$ python -q
>>> import numpy as np
>>> np.set_printoptions(precision=2, suppress=True, linewidth=120, legacy="1.25")
>>> rnd = lambda a: np.round(a, 2) + 0
>>> J = np.load("a.npy")
>>> print(J)
[[ 0  0  3 -2 -3  2]
 [ 0  0  0  3 -2 -3]
 [ 3  0  0  0  3 -2]
 [-2  3  0  0  0  3]
 [-3 -2  3  0  0  0]
 [ 2 -3 -2  3  0  0]]
>>> f = np.array([0, 3, 3])
>>> print(np.polyval(f, J[1]))
[ 3  3  3 12 -3 -6]
>>> print(np.cross(J[1, :3], J[2, :3]))
[0 0 0]
>>> t3 = np.stack([J, 5 * J, J[::-1]])
>>> print(t3.sum(axis=0))
[[  2  -3  16  -9 -18  12]
 [ -3  -2   3  18 -12 -18]
 [ 16   3   0   0  18  -9]
 [ -9  18   0   0   3  16]
 [-18 -12  18   3  -2  -3]
 [ 12 -18  -9  16  -3   2]]
>>> print(rnd(np.linalg.norm(t3, axis=(1, 2))))
[11.83 59.16 11.83]
>>> print(np.einsum("bij,cij->bc", t3, t3))
[[ 140  700  -48]
 [ 700 3500 -240]
 [ -48 -240  140]]
>>> print(np.linalg.matrix_rank(t3))
[6 6 6]
>>> rng = np.random.default_rng(6774)
>>> out = J + rng.integers(-2, 3, (6, 5)) @ rng.integers(-2, 3, (5, 6))
>>> print(out)
[[  2  -2  -2  -3  -3   1]
 [  7  -9   4  -1   1  -5]
 [ -3   3   2   1   3  -1]
 [-10   1  -3  -1   2   6]
 [-10   3  -4   3  -1   3]
 [  1  -2  -7   2  -3   3]]
>>> print(out - J)
[[ 2 -2 -5 -1  0 -1]
 [ 7 -9  4 -4  3 -2]
 [-6  3  2  1  0  1]
 [-8 -2 -3 -1  2  3]
 [-7  5 -7  3 -1  3]
 [-1  1 -5 -1 -3  3]]
>>> print(np.linalg.matrix_rank(out - J, tol=1e-8))
5
>>> print(np.abs(out - J).sum(axis=1))
[11 29 13 19 26 14]
>>> f = np.array([8, 9, 1, 2, 1, 3])
>>> out = J + np.outer(f, np.eye(6)[3])
>>> print(out)
[[ 0.  0.  3.  6. -3.  2.]
 [ 0.  0.  0. 12. -2. -3.]
 [ 3.  0.  0.  1.  3. -2.]
 [-2.  3.  0.  2.  0.  3.]
 [-3. -2.  3.  1.  0.  0.]
 [ 2. -3. -2.  6.  0.  0.]]
>>> print(np.linalg.matrix_rank(out - J))
1
>>> print(np.linalg.matrix_rank(np.linalg.inv(out) - np.linalg.inv(J), tol=1e-8))
1
>>> E = np.array([[2, -2, -2, -1, 3, 3, 3, -3, -1],
...     [2, -2, 0, 1, -1, -1, 3, 0, 0],
...     [3, 1, 0, -2, 0, -1, 2, 3, 3],
...     [-1, 0, -1, 3, 2, 2, 0, 0, 1],
...     [0, 3, -1, -2, 3, 0, 2, 1, -3],
...     [3, 1, -1, 1, -2, 1, -3, -3, -2],
...     [-3, -1, 3, 0, 2, -3, -2, -1, -3],
...     [-1, 3, 0, -2, 0, -3, 1, -2, 3],
...     [0, 1, -1, 1, 0, 0, -2, -1, -3]])
>>> print(E)
[[ 2 -2 -2 -1  3  3  3 -3 -1]
 [ 2 -2  0  1 -1 -1  3  0  0]
 [ 3  1  0 -2  0 -1  2  3  3]
 [-1  0 -1  3  2  2  0  0  1]
 [ 0  3 -1 -2  3  0  2  1 -3]
 [ 3  1 -1  1 -2  1 -3 -3 -2]
 [-3 -1  3  0  2 -3 -2 -1 -3]
 [-1  3  0 -2  0 -3  1 -2  3]
 [ 0  1 -1  1  0  0 -2 -1 -3]]
>>> out = E + rng.integers(-2, 3, (9, 8)) @ rng.integers(-2, 3, (8, 9))
>>> print(out)
[[  5   8  -5  -8   8   0   5  -5  -4]
 [  5  -9   2  15 -11  -1   6   1   1]
 [  5   1  -4  -8   6   5   0  -3  -1]
 [  2   1  -1  14 -10   5   7  -5   4]
 [ -3   5   4   5   0   1   1   5  -2]
 [  0 -12   2   8 -12   6  -8  -8  -3]
 [-10   2   4   4   4  -9   2   8   1]
 [ -6  -1   2  -4   3  -3  -1   0   6]
 [  1   2   3   8  -6  -1  -1  -2  -3]]
>>> print(out - E)
[[  3  10  -3  -7   5  -3   2  -2  -3]
 [  3  -7   2  14 -10   0   3   1   1]
 [  2   0  -4  -6   6   6  -2  -6  -4]
 [  3   1   0  11 -12   3   7  -5   3]
 [ -3   2   5   7  -3   1  -1   4   1]
 [ -3 -13   3   7 -10   5  -5  -5  -1]
 [ -7   3   1   4   2  -6   4   9   4]
 [ -5  -4   2  -2   3   0  -2   2   3]
 [  1   1   4   7  -6  -1   1  -1   0]]
>>> print(np.abs(out - E).sum(axis=1))
[38 41 36 45 27 52 40 23 22]
